$ ipython --no-banner

In [1]: import numpy as np

In [2]: import numpy.linalg as la

In [3]: np.set_printoptions(precision=3, suppress=True, linewidth=100, sign=" ")

In [4]: rng = np.random.default_rng(1408)

In [5]: J = np.eye(4, dtype=int)[rng.permutation(4)]

In [6]: J
Out[6]: 
array([[ 1,  0,  0,  0],
       [ 0,  0,  0,  1],
       [ 0,  1,  0,  0],
       [ 0,  0,  1,  0]])

In [7]: np.sort(np.abs(la.eigvals(J)))[::-1]
Out[7]: array([ 1.,  1.,  1.,  1.])

In [8]: J.sum(axis=1)
Out[8]: array([ 1,  1,  1,  1])

In [9]: la.matrix_power(J, 100)
Out[9]: 
array([[ 1,  0,  0,  0],
       [ 0,  0,  0,  1],
       [ 0,  1,  0,  0],
       [ 0,  0,  1,  0]])

In [10]: la.matrix_power(J, 2)
Out[10]: 
array([[ 1,  0,  0,  0],
       [ 0,  0,  1,  0],
       [ 0,  0,  0,  1],
       [ 0,  1,  0,  0]])

In [11]: p = np.eye(4)[3]

In [12]: for _ in range(4):
    ...:     p = p @ J
    ...:     print(p.round(3))
    ...: 
[ 0.  0.  1.  0.]
[ 0.  1.  0.  0.]
[ 0.  0.  0.  1.]
[ 0.  0.  1.  0.]

In [13]: f = np.array([0, 0, -3])

In [14]: np.array([np.convolve(row, f, "same") for row in J])
Out[14]: 
array([[ 0, -3,  0,  0],
       [ 0,  0,  0,  0],
       [ 0,  0, -3,  0],
       [ 0,  0,  0, -3]])

In [15]: np.correlate(J[3], J[0], "full")
Out[15]: array([ 0,  0,  0,  0,  0,  1,  0])

In [16]: np.cross(J[3, :3], J[0, :3])
Out[16]: array([ 0,  1,  0])

In [17]: x0 = np.array([9, 8, 8, 0])

In [18]: np.round(la.norm(x0), 3), round(la.norm(J @ x0), 3)
Out[18]: (np.float64(14.457), np.float64(14.457))

In [19]: [p for p in range(1, 25) if np.allclose(la.matrix_power(J, p), np.eye(4))]
Out[19]: [3, 6, 9, 12, 15, 18, 21, 24]

In [20]: la.inv(J)
Out[20]: 
array([[ 1.,  0.,  0.,  0.],
       [ 0.,  0.,  1.,  0.],
       [ 0.,  0.,  0.,  1.],
       [ 0.,  1.,  0.,  0.]])

In [21]: round(float(la.det(J)), 3)
Out[21]: 1.0

In [22]: np.sort(np.abs(np.degrees(np.angle(la.eigvals(J)))))
Out[22]: array([   0.,    0.,  120.,  120.])

In [23]: Q, V = la.qr(J[:, :2])[0], la.qr(J[:, 2:])[0]

In [24]: sigma = la.svd(Q.T @ V, compute_uv=False)

In [25]: np.round(la.norm(Q @ Q.T - V @ V.T, 2), 3)
Out[25]: np.float64(1.0)

In [26]: (sigma > 0.9).sum()
Out[26]: np.int64(0)

In [27]: feats = np.load("run6.npy")

In [28]: feats
Out[28]: 
array([[  4,   5,   6],
       [  7,   8,   9],
       [ 10,  11,  12]])

In [29]: # rows and columns are dependent

In [30]: [round(float(x), 3) for x in la.svd(feats, compute_uv=False)[:3]]
Out[30]: [25.209, 0.714, 0.0]

In [31]: la.cond(feats) > 100
Out[31]: np.True_

In [32]: la.matrix_rank(feats, rtol=0.1)
Out[32]: np.int64(1)

In [33]: Uu, sigma, VT = la.svd(feats, full_matrices=False)

In [34]: np.cumsum(sigma ** 2) / np.sum(sigma ** 2)
Out[34]: array([ 0.999,  1.   ,  1.   ])

In [35]: round(np.sqrt((sigma ** 2).sum()), 3), round(float(la.norm(feats)), 3)
Out[35]: (np.float64(25.219), 25.219)

In [36]: np.round(Uu.T @ Uu, 3) + 0
Out[36]: 
array([[ 1.,  0.,  0.],
       [ 0.,  1.,  0.],
       [ 0.,  0.,  1.]])

In [37]: sigma.round(3) + 0
Out[37]: array([ 25.209,   0.714,   0.   ])

In [38]: np.round(Uu.T @ feats @ VT.T, 3) + 0
Out[38]: 
array([[ 25.209,   0.   ,   0.   ],
       [  0.   ,   0.714,   0.   ],
       [  0.   ,   0.   ,   0.   ]])

In [39]: np.round(VT @ VT.T, 3) + 0
Out[39]: 
array([[ 1.,  0.,  0.],
       [ 0.,  1.,  0.],
       [ 0.,  0.,  1.]])

In [40]: np.round(sigma / sigma[0], 3) + 0
Out[40]: array([ 1.   ,  0.028,  0.   ])

In [41]: Y = feats + rng.integers(-2, 3, (3, 2)) @ rng.integers(-2, 3, (2, 3))

In [42]: Y
Out[42]: 
array([[-2,  7,  8],
       [11,  7,  8],
       [14,  9, 10]])

In [43]: np.round(la.svd(Y - feats, compute_uv=False), 3) + 0
Out[43]: array([ 9.228,  0.92 ,  0.   ])
